$ ipython --no-banner

In [1]: import numpy as np

In [2]: from numpy import linalg as LA

In [3]: np.set_printoptions(suppress=True, linewidth=140)

In [4]: X = np.load("mat.npy")

In [5]: print(X)
[[0 0 0 0 0 0 1 0 0 0]
 [0 0 0 0 0 1 0 0 0 0]
 [0 0 0 0 0 0 0 1 0 0]
 [0 0 1 0 0 0 0 0 0 0]
 [0 0 0 0 1 0 0 0 0 0]
 [0 0 0 1 0 0 0 0 0 0]
 [0 1 0 0 0 0 0 0 0 0]
 [0 0 0 0 0 0 0 0 0 1]
 [1 0 0 0 0 0 0 0 0 0]
 [0 0 0 0 0 0 0 0 1 0]]

In [6]: r0 = np.array([1, 0, 2, 0, 2, 2, 0, 2, 0, 2])

In [7]: Y = X + np.outer(r0, np.eye(10)[2])

In [8]: print(round(float(LA.det(Y) / LA.det(X)), 2), round(float(1 + LA.solve(X, r0)[2]), 2))
1.0 1.0

In [9]: rng = np.random.default_rng(92291)

In [10]: labels = rng.permutation(10)

In [11]: print(labels)
[7 3 1 5 4 6 9 0 8 2]

In [12]: Y = X[labels][:, labels]

In [13]: print(np.allclose(Y, X))
False

In [14]: K = np.loadtxt("x.csv", delimiter=",")

In [15]: print(K)
[[ 0.18 -0.99  1.   -0.64 -0.49  0.97  0.93]
 [ 0.73 -1.    0.43  0.09 -0.93  0.1  -0.27]
 [-0.27  0.09  0.99 -0.58  0.76  0.87  0.86]
 [ 0.92 -0.12 -0.88  0.75 -0.12 -1.   -1.  ]
 [ 0.79 -0.35  0.96  0.04  0.66 -0.79 -0.8 ]
 [ 0.42  0.29 -0.93  0.51 -0.27 -0.91 -0.89]
 [ 0.85 -0.84 -0.81  0.6  -0.73 -0.96 -0.97]
 [ 0.98 -0.82 -0.81  0.8  -0.54 -1.   -1.  ]
 [ 0.77 -0.35 -0.81  0.57 -0.36 -0.96 -0.96]
 [ 0.77  0.65 -1.    0.82 -0.35 -1.   -1.  ]
 [ 0.84 -0.42 -0.49  0.54 -0.16 -0.97 -0.97]
 [ 0.77  0.06 -0.83  0.6  -0.1  -0.98 -0.97]
 [ 0.6  -0.88  0.22  0.16 -0.59 -0.41 -0.54]
 [ 0.92 -0.99  0.69  0.34 -0.75 -0.85 -0.91]
 [ 0.76  0.15 -0.77  0.58  0.02 -0.98 -0.97]
 [ 0.36 -0.78  0.92 -0.24 -0.02  0.38  0.24]
 [-0.74  0.49  0.27 -0.41  0.2   0.91  0.91]
 [ 0.85 -0.78 -0.99  0.79 -0.9  -0.99 -0.99]
 [-0.83  0.99 -0.97  0.11  0.58  0.04  0.35]
 [ 0.81  0.35 -1.    0.84 -0.59 -1.   -1.  ]
 [ 0.86 -1.   -0.96  0.64 -0.99 -0.87 -0.93]
 [ 0.34 -0.98  0.98 -0.44 -0.56  0.86  0.75]
 [ 0.12  0.87 -0.17  0.19  0.73 -0.76 -0.66]
 [-0.79  0.89  0.98 -0.68  0.91  0.95  0.96]
 [-0.03  0.87  0.36  0.01  0.79 -0.49 -0.35]
 [-0.99  0.99 -0.39 -0.66  0.8   0.99  1.  ]
 [ 0.04 -0.54 -1.    0.72 -0.97 -0.83 -0.84]
 [ 0.22  0.99 -0.96  0.61  0.85 -0.99 -0.97]
 [ 0.81 -0.99 -0.8   0.47 -0.97 -0.69 -0.82]
 [ 0.89 -0.81 -0.98  0.77 -0.85 -0.99 -0.99]
 [-0.64 -0.54 -0.82 -0.14 -0.79  0.86  0.83]
 [-0.75  0.21  0.99 -0.74  0.69  0.99  0.98]
 [ 0.81 -0.94  0.8   0.14 -0.45 -0.62 -0.73]
 [ 0.95 -0.15 -0.9   0.8  -0.1  -1.   -1.  ]
 [ 0.5  -0.8  -0.85  0.39 -0.79 -0.65 -0.71]
 [ 0.55 -1.    1.   -0.69 -0.92  0.99  0.96]]

In [16]: Xs = (K - K.mean(axis=0)) / K.std(axis=0)

In [17]: print(np.argwhere(np.abs(Xs) > 2))
[[25  0]]

In [18]: print(np.round(Xs.std(axis=0), 2))
[1. 1. 1. 1. 1. 1. 1.]

In [19]: b = LA.lstsq(np.delete(Xs, 4, axis=1), Xs[:, 4])[0]

In [20]: print(np.abs(b).argmax())
4

In [21]: print(b.round(2))
[-0.11  0.74  0.29 -0.67 -1.12  0.43]

In [22]: print(np.round(1 - np.var(Xs[:, 4] - np.delete(Xs, 4, axis=1) @ b), 2))
0.86

In [23]: E = np.loadtxt("sample17.csv", delimiter=",")

In [24]: print(E)
[[-1.4 -0.4  2.1  1.   0.3]
 [ 1.   0.5  0.  -2.5 -0.4]
 [-0.8 -0.7 -0.6  1.  -1.1]
 [ 1.2 -0.6  1.1  2.5 -0.4]
 [ 0.8  0.8 -0.8  1.  -0.8]]

In [25]: Y = np.array([[1, -1, 0], [-2, 1, -1], [-2, 2, -3], [2, -1, -1], [1, 2, 2]])

In [26]: print(LA.matrix_rank(E @ Y))
3

In [27]: print(np.round(np.einsum("ik,kj->ij", E, Y), 2))
[[-2.5  4.8 -6.3]
 [-5.4  1.2  1.2]
 [ 2.7 -4.3 -0.7]
 [ 4.8 -2.9 -6. ]
 [ 2.  -4.2 -1. ]]

In [28]: print(np.round(np.einsum("ij,ij->i", E, E), 2))
[7.62 7.66 3.7  9.42 3.56]

In [29]: print(np.round(Y.T @ E.T, 2))
[[-2.5 -5.4  2.7  4.8  2. ]
 [ 4.8  1.2 -4.3 -2.9 -4.2]
 [-6.3  1.2 -0.7 -6.  -1. ]]

In [30]: print(np.vstack([E, Y.T]).shape)
(8, 5)

In [31]: labels = rng.permutation(5)

In [32]: Y = E[:, labels] * rng.choice([-1, 1], 5)

In [33]: print(Y)
[[ 0.3  1.4 -1.   0.4  2.1]
 [-0.4 -1.   2.5 -0.5  0. ]
 [-1.1  0.8 -1.   0.7 -0.6]
 [-0.4 -1.2 -2.5  0.6  1.1]
 [-0.8 -0.8 -1.  -0.8 -0.8]]

In [34]: U, _, Vt = LA.svd(E.T @ Y)

In [35]: print(np.round(LA.lstsq(E, Y)[0], 2) + 0)
[[ 0. -1.  0.  0.  0.]
 [ 0.  0.  0. -1.  0.]
 [ 0.  0.  0.  0.  1.]
 [ 0.  0. -1.  0.  0.]
 [ 1.  0.  0.  0.  0.]]

In [36]: print(labels)
[4 0 3 1 2]

In [37]: print(np.einsum("ij,ji->", E, E))
13.7

In [38]: print(np.round(np.poly(E), 2))
[  1.    -0.2   -6.83 -13.38 -14.85 -24.11]

In [39]: print(np.round(LA.det(E.T), 2))
24.11

In [40]: print(round(float(LA.det(2 * E)), 2), round(float(LA.det(E)), 2))
771.58 24.11

In [41]: print(np.round(LA.det(E[::-1]), 2))
24.11

In [42]: proj = np.triu(np.array([[1, 4, 4, 0, 3],
    ...:     [0, 4, 5, 1, 4],
    ...:     [3, 2, 2, 1, 2],
    ...:     [1, 1, 5, 3, 1],
    ...:     [4, 5, 2, 3, 3]]), 1) + np.eye(5)

In [43]: Y = proj @ E @ LA.inv(proj)

In [44]: print(LA.matrix_rank(Y))
5

In [45]: print(np.round(proj @ E - E @ proj, 2))
[[  3.2   7.2   2.8  -4.7  -7.8]
 [  0.4  -4.9 -11.6  11.  -11.6]
 [  2.8   4.2   6.2   5.8   3.4]
 [  0.8  -4.   -2.6   0.5  -6.7]
 [  0.   -3.2  -7.2   0.   -5. ]]

In [46]: print(np.round(np.poly(Y), 2))
[  1.    -0.2   -6.83 -13.38 -14.85 -24.11]

In [47]: print(round(LA.det(Y), 2))
24.11

In [48]: print(round(np.trace(Y), 2), np.round(np.trace(E), 2))
0.2 0.2

In [49]: x = np.array([0, 2, 1, 2, 0])

In [50]: target = E @ x

In [51]: b, lr = np.zeros(5), 1 / LA.norm(E, 2) ** 2

In [52]: for i in range(4):
    ...:     b -= lr * E.T @ (E @ b - target)
    ...:     if i % 1 == 0: print(i, round(LA.norm(E @ b - target), 2))
    ...: 
0 2.4
1 2.14
2 1.96
3 1.82

In [53]: print(b.round(2))
[ 0.24  0.12  0.66  1.69 -0.03]

In [54]: print(round(float(LA.cond(E)), 2))
4.91

In [55]: F = np.loadtxt("data.csv", delimiter=",")

In [56]: print(F.round(2))
[[ -4.77  -9.91   4.68 -12.01  -2.49   4.9    1.9    4.48   6.28   2.87  -3.37]
 [  8.28   3.61  -3.69   7.58  -4.88  -9.27  -2.49  -2.21  -7.82  -5.79   5.63]
 [  1.62 -11.93   3.41 -10.85  -9.51  -2.52   0.27   4.75   1.34  -1.89   0.9 ]
 [  4.02  10.54  -4.66  12.26   3.58  -4.01  -1.74  -4.68  -5.79  -2.29   2.88]
 [ -6.75   8.03  -0.58   4.53  11.4    8.16   1.37  -2.7    3.88   5.37  -4.41]
 [ -7.08  -6.8    4.37 -10.11   1.66   7.72   2.35   3.41   7.53   4.73  -4.88]
 [ -6.91   7.76  -0.44   4.19  11.37   8.33   1.43  -2.58   4.07   5.47  -4.53]
 [  1.27 -11.99   3.53 -11.08  -9.25  -2.13   0.37   4.81   1.65  -1.64   0.67]
 [ -8.01   5.31   0.69   1.25  10.68   9.45   1.88  -1.48   5.56   6.12  -5.31]
 [ -3.88  11.    -2.42   8.84  10.88   5.05   0.41  -4.17   0.78   3.47  -2.43]
 [  8.05   4.44  -3.89   8.28  -4.11  -8.96  -2.48  -2.53  -7.81  -5.57   5.49]
 [ -3.31 -11.02   4.6  -12.38  -4.53   3.17   1.57   4.81   5.3    1.74  -2.41]
 [  0.37  12.04  -4.04  11.93   7.82   0.25  -0.82  -4.97  -3.05   0.45   0.44]
 [ -8.18   4.75   0.93   0.62  10.45   9.62   1.97  -1.23   5.83   6.22  -5.43]
 [ -3.48 -10.91   4.62 -12.36  -4.31   3.37   1.61   4.78   5.42   1.87  -2.52]
 [ -5.27   9.89  -1.64   7.07  11.36   6.58   0.86  -3.6    2.2    4.41  -3.39]
 [  5.66   8.96  -4.64  11.52   1.06  -5.98  -2.09  -4.17  -6.82  -3.57   3.96]
 [  5.28  -9.87   1.63  -7.05 -11.36  -6.59  -0.86   3.59  -2.22  -4.42   3.4 ]
 [ -4.29  10.72  -2.2    8.37  11.05   5.5    0.54  -4.02   1.19   3.75  -2.72]
 [ -5.65  -8.97   4.64 -11.53  -1.08   5.96   2.09   4.18   6.81   3.56  -3.95]
 [ -2.71 -11.35   4.53 -12.41  -5.29   2.46   1.42   4.9    4.87   1.29  -2.  ]
 [ -4.48  10.58  -2.1    8.13  11.13   5.71   0.6   -3.95   1.38   3.88  -2.85]
 [ -0.7   12.06  -3.73  11.42   8.79   1.48  -0.53  -4.89  -2.14   1.23  -0.28]
 [  7.35  -6.92   0.04  -3.15 -11.19  -8.79  -1.61   2.2   -4.64  -5.75   4.84]
 [  8.76  -1.07  -2.3    3.25  -8.48 -10.08  -2.35  -0.33  -7.16  -6.42   5.88]
 [  7.21   6.54  -4.32   9.92  -1.95  -7.88  -2.37  -3.32  -7.58  -4.84   4.96]
 [  3.48 -11.24   2.62  -9.26 -10.68  -4.6   -0.28   4.31  -0.38  -3.19   2.16]
 [ -4.15  10.82  -2.28   8.52  11.     5.35   0.5   -4.07   1.05   3.66  -2.62]
 [  0.47 -12.07   3.8  -11.55  -8.59  -1.22   0.59   4.91   2.34  -1.07   0.13]
 [ -3.59 -10.84   4.63 -12.34  -4.17   3.5    1.64   4.76   5.5    1.96  -2.59]
 [  7.89   4.94  -4.     8.68  -3.63  -8.74  -2.46  -2.72  -7.78  -5.42   5.39]
 [ -1.48  11.96  -3.46  10.95   9.41   2.36  -0.31  -4.78  -1.47   1.79  -0.81]
 [  8.51   2.54  -3.41   6.66  -5.81  -9.59  -2.49  -1.79  -7.77  -6.02   5.77]
 [ -8.77  -0.07   2.68  -4.37   7.71  10.03   2.42   0.8    7.42   6.36  -5.91]
 [ -2.51  11.68  -3.06  10.17  10.12   3.52  -0.01  -4.57  -0.54   2.51  -1.5 ]
 [  8.7   -1.99  -1.99   2.33  -9.04 -10.06  -2.27   0.05  -6.9   -6.43   5.83]
 [  7.57   5.76  -4.17   9.34  -2.79  -8.33  -2.42  -3.03  -7.7   -5.14   5.19]
 [ -8.21  -3.89   3.76  -7.82   4.63   9.17   2.49   2.32   7.82   5.72  -5.59]
 [ -2.63  11.63  -3.    10.06  10.2    3.65   0.03  -4.54  -0.42   2.6   -1.58]
 [  6.71   7.47  -4.47  10.58  -0.87  -7.25  -2.29  -3.66  -7.36  -4.42   4.64]
 [  1.53  11.81  -4.32  12.28   6.65  -1.09  -1.13  -4.98  -3.97  -0.4    1.22]]

In [57]: rank = LA.matrix_rank(F)

In [58]: print(rank)
2

In [59]: N = LA.svd(F)[2][rank:].T

In [60]: print([int(LA.matrix_rank(np.delete(F, i, axis=0))) for i in range(41)])
[2, 2, 2, 2, 2, 2, 2, 2, 2, 2, 2, 2, 2, 2, 2, 2, 2, 2, 2, 2, 2, 2, 2, 2, 2, 2, 2, 2, 2, 2, 2, 2, 2, 2, 2, 2, 2, 2, 2, 2, 2]

In [61]: print([int(LA.matrix_rank(F[:i])) for i in range(1, len(F) + 1)])
[1, 2, 2, 2, 2, 2, 2, 2, 2, 2, 2, 2, 2, 2, 2, 2, 2, 2, 2, 2, 2, 2, 2, 2, 2, 2, 2, 2, 2, 2, 2, 2, 2, 2, 2, 2, 2, 2, 2, 2, 2]

In [62]: print(np.round(N @ N.T, 2) + 0)
[[ 0.81  0.01  0.06 -0.09  0.18  0.22  0.05  0.01  0.16  0.14 -0.13]
 [ 0.01  0.64  0.12 -0.35 -0.25 -0.03  0.02  0.15  0.08 -0.03  0.  ]
 [ 0.06  0.12  0.95  0.14  0.03 -0.06 -0.02 -0.05 -0.07 -0.03  0.04]
 [-0.09 -0.35  0.14  0.62 -0.16  0.08  0.04  0.15  0.15  0.04 -0.06]
 [ 0.18 -0.25  0.03 -0.16  0.67 -0.22 -0.03  0.09 -0.09 -0.14  0.11]
 [ 0.22 -0.03 -0.06  0.08 -0.22  0.75 -0.06 -0.01 -0.18 -0.16  0.15]
 [ 0.05  0.02 -0.02  0.04 -0.03 -0.06  0.98 -0.01 -0.05 -0.04  0.04]
 [ 0.01  0.15 -0.05  0.15  0.09 -0.01 -0.01  0.94 -0.04  0.    0.01]
 [ 0.16  0.08 -0.07  0.15 -0.09 -0.18 -0.05 -0.04  0.85 -0.11  0.11]
 [ 0.14 -0.03 -0.03  0.04 -0.14 -0.16 -0.04  0.   -0.11  0.9   0.09]
 [-0.13  0.    0.04 -0.06  0.11  0.15  0.04  0.01  0.11  0.09  0.91]]
